>>> import numpy as np
>>> from numpy import linalg as LA
>>> np.set_printoptions(suppress=True, linewidth=140)
>>> def rnd(a):
...     return np.round(a, 3) + 0
... 
>>> feats = np.loadtxt("arr.csv", delimiter=",")
>>> feats
array([[ 0., -2.,  0.],
       [ 0.,  0.,  0.],
       [ 1.,  0.,  0.]])
>>> left, sigma, vt = LA.svd(feats)
>>> vecs = vt[:(sigma > 1e-8).sum()]
>>> rng = np.random.default_rng(58435)
>>> x = feats[2] + -3 * feats[1] + rng.integers(2) * np.eye(3)[1]
>>> x
array([1., 1., 0.])
>>> print(np.allclose(vecs.T @ vecs @ x, x))
True
>>> vecs.T @ vecs
array([[1., 0., 0.],
       [0., 1., 0.],
       [0., 0., 0.]])
>>> labels = rng.permutation(3)
>>> labels
array([0, 2, 1])
>>> other = feats[labels][:, labels]
>>> np.allclose(other, feats)
False
>>> rnd(np.sort(np.abs(LA.eigvals(other))))
array([0., 0., 0.])
>>> m1 = np.loadtxt("out5.csv", delimiter=",")
>>> print(m1)
[[  4.682 -16.475  11.046]
 [  7.617 -17.093  14.409]
 [  7.288 -15.883  13.464]
 [  2.232   2.274  -5.13 ]
 [  2.689   0.982  -6.352]
 [  2.568   3.908  -3.772]
 [  2.424   3.095  -6.753]
 [  7.107 -17.461  13.268]
 [  6.309 -17.769  12.313]
 [  6.966 -15.928  12.709]
 [  7.44  -16.451  12.083]
 [  7.249 -16.01   11.624]
 [  7.22  -18.393  11.718]
 [  6.846 -15.488  12.643]
 [  3.3     2.479  -5.545]
 [  6.893 -18.85   11.665]
 [  0.733   2.858  -6.107]
 [  0.875   2.988  -7.291]
 [  2.91    1.835  -6.684]
 [  6.784 -17.522  14.284]
 [  0.432   2.308  -5.487]
 [  7.804 -16.492  11.825]
 [  1.717   1.538  -6.457]
 [  3.443   1.971  -7.604]
 [  0.976   1.541  -6.543]]
>>> Xc = (m1 - m1.mean(axis=0)) / m1.std(axis=0)
>>> rnd(Xc.std(axis=0))
array([1., 1., 1.])
>>> np.argwhere(np.abs(Xc) > 2)
array([], shape=(0, 2), dtype=int64)
>>> coef = LA.lstsq(np.delete(Xc, 0, axis=1), Xc[:, 0])[0]
>>> rnd(1 - np.var(Xc[:, 0] - np.delete(Xc, 0, axis=1) @ coef))
np.float64(0.89)
>>> rnd(coef)
array([-0.317,  0.629])
>>> x = np.array([4, 2, 3])
>>> rhs = m1 @ x
>>> rnd(LA.lstsq(m1, rhs)[0])
array([4., 2., 3.])
>>> rnd(LA.pinv(m1) @ m1)
array([[1., 0., 0.],
       [0., 1., 0.],
       [0., 0., 1.]])
>>> rhs = rhs + 0.1 * rng.normal(size=25)
>>> rnd(rhs)
array([ 18.902,  39.489,  37.88 ,  -2.153,  -6.427,   6.778,  -4.372,  33.354,  26.689,  34.114,  33.224,  31.782,  27.162,  34.275,
         1.699,  24.905,  -9.541, -12.267,  -4.887,  35.016,  -9.931,  33.787,  -9.656,  -5.168, -12.698])
>>> coef, *_ = LA.lstsq(m1, rhs)
>>> rnd(m1.T @ (rhs - m1 @ coef))
array([0., 0., 0.])
>>> print(rnd(LA.norm(rhs - m1 @ coef)))
0.541
>>> coef.round()
array([4., 2., 3.])
>>> [round(float(LA.norm(LA.solve(m1.T @ m1 + lam * np.eye(3), m1.T @ rhs))), 2) for lam in (0, 1, 10, 100)]
[5.39, 5.2, 3.98, 1.74]
>>> x = np.array([-4, -5, 1])
>>> rhs = m1 @ x
>>> coef, lr = np.zeros(3), 1 / LA.norm(m1, 2) ** 2
>>> for i in range(6):
...     coef -= lr * m1.T @ (m1 @ coef - rhs)
...     if i % 1 == 0: print(i, round(LA.norm(m1 @ coef - rhs), 3))
... 
0 43.053
1 41.701
2 40.432
3 39.241
4 38.123
5 37.074
>>> rnd(LA.cond(m1))
np.float64(16.353)
>>> rnd(coef)
array([ 0.483, -2.347,  2.216])
>>> arr = np.loadtxt("a.csv", delimiter=",")
>>> arr
array([[  2.,  -3.,   3.,   0.,   3.,   2.,  -2.],
       [ -1.,  -3.,   5.,   3.,   3.,   1.,  -4.],
       [ -4.,  -6.,   2.,   3.,   5.,   0.,  -7.],
       [ -3.,  -8.,   2.,   6.,   3.,  -2.,  -5.],
       [ -3.,  -9.,   5.,   9.,   6.,   0.,  -3.],
       [ -2.,  -9.,   7.,   7.,   6.,   2.,  -1.],
       [ -4.,  -9.,  10.,   4.,   5.,   4.,  -2.],
       [ -2., -12.,  12.,   3.,   7.,   1.,  -1.],
       [ -4., -11.,  13.,   2.,   8.,   2.,  -1.],
       [ -6., -11.,  14.,   2.,   8.,   2.,  -4.],
       [ -4., -12.,  15.,   0.,  11.,   3.,  -5.],
       [ -2., -12.,  13.,   1.,  12.,   0.,  -8.],
       [  1.,  -9.,  12.,  -1.,  15.,   0., -10.],
       [  3.,  -8.,  13.,  -4.,  13.,   0.,  -9.],
       [  3.,  -6.,  11.,  -4.,  11.,   1.,  -7.],
       [  5.,  -9.,  11.,  -7.,  13.,   4.,  -5.],
       [  4.,  -7.,   9.,  -8.,  14.,   1.,  -2.]])
>>> d = LA.norm(arr[:, None] - arr[None], axis=-1)
>>> LA.matrix_rank(d ** 2)
np.int64(9)
>>> (d + 1e9 * np.eye(17)).round(6).argmin(axis=1)
array([ 1,  0,  3,  2,  5,  4,  5,  8,  7,  8,  9, 10, 13, 14, 13, 16, 15])
>>> labels = arr[:, 1] > np.median(arr[:, 1])
>>> u = arr[labels].mean(axis=0) - arr[~labels].mean(axis=0)
>>> ((arr - arr.mean(axis=0)) @ u > 0).astype(int)
array([1, 1, 1, 1, 0, 0, 0, 0, 0, 0, 0, 0, 0, 1, 1, 1, 1])
>>> rnd(u)
array([ 2.671,  4.443, -4.771, -2.571, -1.671, -1.371, -1.143])
>>> np.argsort(-np.abs(u).round(6), kind="stable")
array([2, 1, 0, 3, 4, 5, 6])
>>> proj = arr @ LA.solve(arr.T @ arr, arr.T)
>>> np.allclose(proj @ proj, proj)
True
>>> rnd(LA.eigvalsh(proj))
array([0., 0., 0., 0., 0., 0., 0., 0., 0., 0., 1., 1., 1., 1., 1., 1., 1.])
>>> x = np.array([2, -1, 0, -2, 2, -2, 1])
>>> rhs = arr @ x
>>> rnd(LA.pinv(arr) @ arr)
array([[1., 0., 0., 0., 0., 0., 0.],
       [0., 1., 0., 0., 0., 0., 0.],
       [0., 0., 1., 0., 0., 0., 0.],
       [0., 0., 0., 1., 0., 0., 0.],
       [0., 0., 0., 0., 1., 0., 0.],
       [0., 0., 0., 0., 0., 1., 0.],
       [0., 0., 0., 0., 0., 0., 1.]])
>>> rnd(LA.solve(arr.T @ arr, arr.T @ rhs))
array([ 2., -1.,  0., -2.,  2., -2.,  1.])
>>> rnd(LA.lstsq(arr, rhs)[0])
array([ 2., -1.,  0., -2.,  2., -2.,  1.])
>>> rhs = rhs + 0.3 * rng.normal(size=17)
>>> print(rnd(rhs))
[ 6.861 -4.487 -5.572 -4.585 -5.696 -1.802 -6.702 12.931 10.239  3.28  14.686 22.053 33.271 38.945 33.126 45.88  54.541]
>>> coef, *_ = LA.lstsq(arr, rhs)
>>> rnd(LA.norm(rhs - arr @ coef))
np.float64(0.822)
>>> coef.round()
array([ 2., -1.,  0., -2.,  2., -2.,  1.])
>>> rnd(arr.T @ (rhs - arr @ coef))
array([0., 0., 0., 0., 0., 0., 0.])
>>> print([round(float(LA.norm(LA.solve(arr.T @ arr + lam * np.eye(7), arr.T @ rhs))), 2) for lam in (0, 1, 10, 100)])
[4.22, 4.15, 3.69, 2.66]
>>> print(rnd(coef))
[ 2.058 -0.944  0.081 -1.917  1.973 -2.032  0.993]
>>> other = np.c_[arr[:, :1] @ np.array([[3]]), np.array([-3, -4, -2, 1, -4, -5, 4, 0, -3, 4, 0, 1, 0, 2, 1, -1, -2])]
>>> other
array([[  6.,  -3.],
       [ -3.,  -4.],
       [-12.,  -2.],
       [ -9.,   1.],
       [ -9.,  -4.],
       [ -6.,  -5.],
       [-12.,   4.],
       [ -6.,   0.],
       [-12.,  -3.],
       [-18.,   4.],
       [-12.,   0.],
       [ -6.,   1.],
       [  3.,   0.],
       [  9.,   2.],
       [  9.,   1.],
       [ 15.,  -1.],
       [ 12.,  -2.]])
>>> LA.matrix_rank(other)
np.int64(2)
>>> rnd(LA.lstsq(arr, other[:, 0])[0])
array([3., 0., 0., 0., 0., 0., 0.])
>>> LA.matrix_rank(np.c_[arr, other])
np.int64(8)
>>> M = np.load("block14.npy")
>>> M
array([[ 0. ,  0.2,  0.2,  0.6,  0.2, -0.1],
       [ 0.7, -0.8, -1.5, -3.5, -1. , -0.8],
       [ 0.6,  0.5,  0.1,  1.2,  0.6, -0.4],
       [-0.6,  1. ,  0.5,  1.8,  0.4, -1.1]])
>>> left, sigma, vt = LA.svd(M)
>>> rnd(sigma)
array([4.822, 1.562, 0.931, 0.037])
>>> other = left[:, :3] @ np.diag(sigma[:3]) @ vt[:3]
>>> print(rnd(np.abs(M - other).max()))
0.027
>>> rnd(LA.norm(M - other, 2)), rnd(sigma[3])
(np.float64(0.037), np.float64(0.037))
>>> LA.matrix_rank(other)
np.int64(3)
>>> print(rnd(LA.norm(M - other) / LA.norm(M)))
0.007
>>> mat = np.load("w.npy")
>>> mat
array([[21,  0,  7,  0,  0,  0],
       [ 7, 14,  7,  0,  0,  0],
       [ 0, 21,  0,  0,  0,  0],
       [21,  0,  7,  9,  0,  3],
       [ 7, 14,  7,  3,  6,  3],
       [ 0, 21,  0,  0,  9,  0]])
>>> M.reshape(2, -1)
array([[ 0. ,  0.2,  0.2,  0.6,  0.2, -0.1,  0.7, -0.8, -1.5, -3.5, -1. , -0.8],
       [ 0.6,  0.5,  0.1,  1.2,  0.6, -0.4, -0.6,  1. ,  0.5,  1.8,  0.4, -1.1]])
>>> T = M.reshape(4, 2, -1)
>>> print(T.shape)
(4, 2, 3)
>>> print(np.einsum("ihd,jhd->hij", T, T).shape)
(2, 4, 4)
>>> K = np.loadtxt("layer15.csv", delimiter=",")
>>> print(K)
[[-2.  0.  0.  0.]
 [ 0. -2. -3. -3.]
 [ 0. -3. -2. -3.]
 [ 0. -3. -3. -2.]]
>>> w1 = np.array([[2, 3, 3], [0, 2, -1], [-1, 0, -3], [1, 3, -2]])
>>> coef = np.array([1, 2, 2])
>>> H = np.maximum(K @ w1 + coef, 0)
>>> (H > 0).mean(axis=0)
array([0.5 , 0.  , 0.75])
>>> (H > 0).astype(int)
array([[0, 0, 0],
       [1, 0, 1],
       [0, 0, 1],
       [1, 0, 1]])
>>> C = np.array([[2, 2, -3], [-2, 2, -1], [1, -1, 0]])
>>> (H @ C).round(6).argmax(axis=1)
array([0, 0, 0, 0])
>>> w1 @ C
array([[ 1,  7, -9],
       [-5,  5, -2],
       [-5,  1,  3],
       [-6, 10, -6]])
>>> proj = np.triu(np.array([[-1, 2, -1, -4], [-8, 2, 7, 3], [-5, 3, 3, -2], [-7, 2, -9, -8]]), 1) + np.eye(4)
>>> other = proj @ K @ LA.inv(proj)
>>> other
array([[  -2.,   15.,  -99., -246.],
       [   0.,  -32.,  198.,  462.],
       [   0.,    3.,  -17.,  -42.],
       [   0.,   -3.,   18.,   43.]])
>>> rnd(LA.det(other))
np.float64(16.0)
